$ python3 -q
>>> import numpy as np
>>> import numpy.linalg as la
>>> np.set_printoptions(precision=2, suppress=True, linewidth=100, floatmode="fixed")
>>> rd = lambda a: np.round(a, 2) + 0
>>> B = np.array([[0], [4], [8], [8]])
>>> C = np.array([[3, 3, 1]])
>>> arr = B @ C
>>> arr
array([[ 0,  0,  0],
       [12, 12,  4],
       [24, 24,  8],
       [24, 24,  8]])
>>> # rows 2 and 3 are equal
>>> rd(la.norm(arr, 2) / la.norm(arr))
np.float64(1.0)
>>> np.argsort(-la.norm(arr, axis=0).round(6), kind="stable")[:3]
array([0, 1, 2])
>>> B = np.array([[1, -1, 3], [-2, 2, 2], [-2, 3, 1]])
>>> np.einsum("ij->j", arr)
array([60, 60, 20])
>>> np.einsum("ik,kj->ji", arr, B)
array([[  0, -20, -40, -40],
       [  0,  24,  48,  48],
       [  0,  64, 128, 128]])
>>> np.einsum("ij,ij->i", arr, arr)
array([   0,  304, 1216, 1216])
>>> np.vstack([arr, B.T]).shape
(7, 3)
>>> B.T @ arr.T
array([[  0, -20, -40, -40],
       [  0,  24,  48,  48],
       [  0,  64, 128, 128]])
>>> la.matrix_rank(arr @ B)
np.int64(1)
>>> Uu, sv, Vh = la.svd(arr)
>>> evecs = Vh[:(sv > 1e-8).sum()]
>>> rng = np.random.default_rng(68)
>>> vec = arr[2] + -2 * arr[1] + rng.integers(2) * np.eye(3)[2]
>>> vec
array([0.00, 0.00, 0.00])
>>> rd(la.norm(vec - evecs.T @ evecs @ vec))
np.float64(0.0)
>>> rd(evecs.T @ evecs)
array([[0.47, 0.47, 0.16],
       [0.47, 0.47, 0.16],
       [0.16, 0.16, 0.05]])
>>> la.matrix_rank(np.vstack([arr, vec]))
np.int64(1)
>>> rd(np.diag(evecs.T @ evecs))
array([0.47, 0.47, 0.05])
>>> E = np.triu(rng.random((3, 3)) < 0.8, 1).astype(int)
>>> E = E + E.T
>>> E
array([[0, 1, 1],
       [1, 0, 1],
       [1, 1, 0]])
>>> w, evecs = la.eigh(E)
>>> vec = np.array([4, -5, -4])
>>> rd(evecs * np.maximum(w, 0) @ evecs.T)
array([[0.67, 0.67, 0.67],
       [0.67, 0.67, 0.67],
       [0.67, 0.67, 0.67]])
>>> np.abs(E).sum(axis=1).max(), rd(np.abs(w).max())
(np.int64(2), np.float64(2.0))
>>> vec @ E @ vec
np.int64(-32)
>>> np.kron(np.eye(2, dtype=int), E)
array([[0, 1, 1, 0, 0, 0],
       [1, 0, 1, 0, 0, 0],
       [1, 1, 0, 0, 0, 0],
       [0, 0, 0, 0, 1, 1],
       [0, 0, 0, 1, 0, 1],
       [0, 0, 0, 1, 1, 0]])
>>> rd(la.det(2 * E)), rd(la.det(E))
(np.float64(16.0), np.float64(2.0))
>>> rd(la.eigvals(E).sum().real)
np.float64(0.0)
>>> np.einsum("ij,ji->", E, E)
np.int64(6)
>>> m1 = np.eye(3, dtype=int)[rng.permutation(3)]
>>> m1
array([[0, 1, 0],
       [1, 0, 0],
       [0, 0, 1]])
>>> O, r_ = la.qr(m1)
>>> O
array([[ 0.00, -1.00,  0.00],
       [-1.00,  0.00,  0.00],
       [-0.00, -0.00,  1.00]])
>>> np.abs(np.diag(r_))
array([1.00, 1.00, 1.00])
>>> O.shape, r_.shape
((3, 3), (3, 3))
>>> r_
array([[-1.00,  0.00,  0.00],
       [ 0.00, -1.00,  0.00],
       [ 0.00,  0.00,  1.00]])
>>> np.allclose(r_.T @ r_, m1.T @ m1)
True
>>> O @ r_
array([[0.00, 1.00, 0.00],
       [1.00, 0.00, 0.00],
       [0.00, 0.00, 1.00]])
>>> np.trace(O @ O.T)
np.float64(3.0)
>>> vec = np.array([0, 1, 1])
>>> h1 = np.maximum(m1 @ vec, 0)
>>> np.maximum(m1 @ (3 * vec), 0)
array([3, 0, 3])
>>> rd(np.tanh(m1 @ vec))
array([0.76, 0.00, 0.76])
>>> m1.T @ h1
array([0, 1, 1])
>>> h1
array([1, 0, 1])
>>> np.maximum(m1 @ vec, 0) - np.maximum(-m1 @ vec, 0)
array([1, 0, 1])
>>> proj = np.triu(np.array([[0, 1, -3], [2, 3, -1], [2, 2, -2]]), 1) + np.eye(3)
>>> B = proj @ m1 @ la.inv(proj)
>>> np.trace(B), np.trace(m1)
(np.float64(1.0), np.int64(1))
>>> B
array([[ 1.00,  0.00,  0.00],
       [ 1.00, -1.00,  1.00],
       [ 0.00,  0.00,  1.00]])
>>> np.poly(B)
array([ 1.00, -1.00, -1.00,  1.00])
>>> O, r_ = la.qr(B)
>>> np.allclose(r_.T @ r_, B.T @ B)
True
>>> rd(abs(r_[0, 0])), rd(la.norm(B[:, 0]))
(np.float64(1.41), np.float64(1.41))
>>> rd(O)
array([[-0.71, -0.71,  0.00],
       [-0.71,  0.71,  0.00],
       [ 0.00,  0.00,  1.00]])
>>> rd(np.abs(np.diag(r_)))
array([1.41, 0.71, 1.00])
>>> O.shape, r_.shape
((3, 3), (3, 3))
>>> W0 = np.array([[0, 0, 1], [0, 0, 0], [1, 0, 0]])
>>> # 2 groups of indices that never mix
>>> r = la.matrix_rank(W0)
>>> r
np.int64(2)
>>> ns = la.svd(W0)[2][r:].T
>>> [int(la.matrix_rank(W0[:i])) for i in range(1, len(W0) + 1)]
[1, 1, 2]
>>> la.matrix_rank(W0.T @ W0), la.matrix_rank(W0 @ W0.T)
(np.int64(2), np.int64(2))
>>> J = np.load("mat.npy")
>>> J
array([[  0,   8,   0,   0],
       [  0,   4,  -2, -10],
       [  0,  12,   5,  25]])
>>> # rows and columns are dependent
>>> np.allclose(J[:-1].T @ la.lstsq(J[:-1].T, J[-1])[0], J[-1])
True
>>> r = la.matrix_rank(J)
>>> r
np.int64(2)
>>> ns = la.svd(J)[2][r:].T
>>> rd(ns @ ns.T)
array([[ 1.00,  0.00,  0.00,  0.00],
       [ 0.00,  0.00,  0.00,  0.00],
       [ 0.00,  0.00,  0.96, -0.19],
       [ 0.00,  0.00, -0.19,  0.04]])
>>> np.allclose(J @ ns, 0)
True
>>> [int(la.matrix_rank(J[:i])) for i in range(1, len(J) + 1)]
[1, 2, 2]
>>> [int(la.matrix_rank(np.delete(J, i, axis=0))) for i in range(3)]
[2, 2, 2]
>>> A = np.array([[0, 1, -1], [0, -1, 0], [1, -2, 0], [-1, -2, 1]])
>>> A[:, 1] = -1 * A[:, 0]
>>> A
array([[ 0,  0, -1],
       [ 0,  0,  0],
       [ 1, -1,  0],
       [-1,  1,  1]])
>>> # rows and columns are dependent
>>> np.allclose(A[:-1].T @ la.lstsq(A[:-1].T, A[-1])[0], A[-1])
True
>>> B = np.array([[1, -1, 0], [1, 2, -1], [2, 1, 2]])
>>> A @ B
array([[-2, -1, -2],
       [ 0,  0,  0],
       [ 0, -3,  1],
       [ 2,  4,  1]])
>>> la.matrix_rank(np.vstack([A, B.T]))
np.int64(3)
>>> np.einsum("ij,ij->i", A, A)
array([1, 0, 2, 3])
>>> r0 = np.array([2, -2])
>>> np.correlate(A[2], A[3], "full")
array([ 1,  0, -2,  1,  0])
>>> np.polyval(r0, A[2])
array([ 0, -4, -2])
>>> np.convolve(A[2], r0)
array([ 2, -4,  2,  0])
>>> data = np.load("out12.npy")
>>> data
array([[1, 0, 0, 0],
       [0, 0, 2, 0],
       [0, 0, 0, 3],
       [0, 0, 0, 0]])
>>> # rows and columns are dependent
>>> rd(la.norm(data[3], 1)), rd(la.norm(data[3], np.inf))
(np.float64(0.0), np.float64(0.0))
>>> rd(la.norm(data, axis=1))
array([1.00, 2.00, 3.00, 0.00])
>>> rd(la.norm(data) ** 2 / la.norm(data, 2) ** 2)
np.float64(1.56)
>>> rd(la.norm(data, 2))
np.float64(3.0)
>>> Uu, sv, Vh = la.svd(data)
>>> sv
array([3.00, 2.00, 1.00, 0.00])
>>> B = Uu[:, :3] @ np.diag(sv[:3]) @ Vh[:3]
>>> rd(la.norm(data - B) / la.norm(data))
np.float64(0.0)
>>> la.matrix_rank(B)
np.int64(3)
>>> B
array([[1.00, 0.00, 0.00, 0.00],
       [0.00, 0.00, 2.00, 0.00],
       [0.00, 0.00, 0.00, 3.00],
       [0.00, 0.00, 0.00, 0.00]])
>>> K = np.loadtxt("data.csv", delimiter=",")
>>> K
array([[ 2.30, -0.40, -0.70],
       [-4.79, -1.40,  1.70],
       [ 1.25,  0.30, -0.40],
       [ 2.10,  0.00, -0.70],
       [-1.70,  0.30,  0.60],
       [ 3.10,  1.50, -1.20],
       [-2.16, -0.30,  0.70],
       [ 1.23,  1.50, -0.40],
       [-3.00,  2.30,  0.90],
       [ 4.61,  0.60, -1.40],
       [ 3.91, -0.80, -1.30],
       [ 0.05, -2.10,  0.10],
       [ 2.40,  0.80, -0.80],
       [ 0.22, -0.80, -0.10],
       [-1.47, -1.60,  0.50],
       [ 2.78, -0.50, -0.90],
       [ 1.16,  0.50, -0.30],
       [-1.07, -0.20,  0.50],
       [ 2.55, -0.10, -0.80],
       [-2.77, -0.40,  0.80]])
>>> G = np.cov(K, rowvar=False)
>>> rd(la.eigvalsh(G)[::-1])
array([7.36, 1.11, 0.00])
>>> np.argwhere(np.triu(np.abs(np.corrcoef(K.T)) > 0.8, 1))
array([[0, 2]])
>>> rd(np.median(K, axis=0))
array([ 1.19, -0.15, -0.35])
>>> G.shape
(3, 3)
>>> rd(G)
array([[ 6.58,  0.54, -2.17],
       [ 0.54,  1.16, -0.22],
       [-2.17, -0.22,  0.72]])
>>> rd(K.std(axis=0))
array([2.50, 1.05, 0.83])
>>> rd(np.polyfit(K[:, 2], K[:, 0], 1))
array([-3.00,  0.05])
>>> np.argsort(-K.std(axis=0).round(6), kind="stable")
array([0, 1, 2])
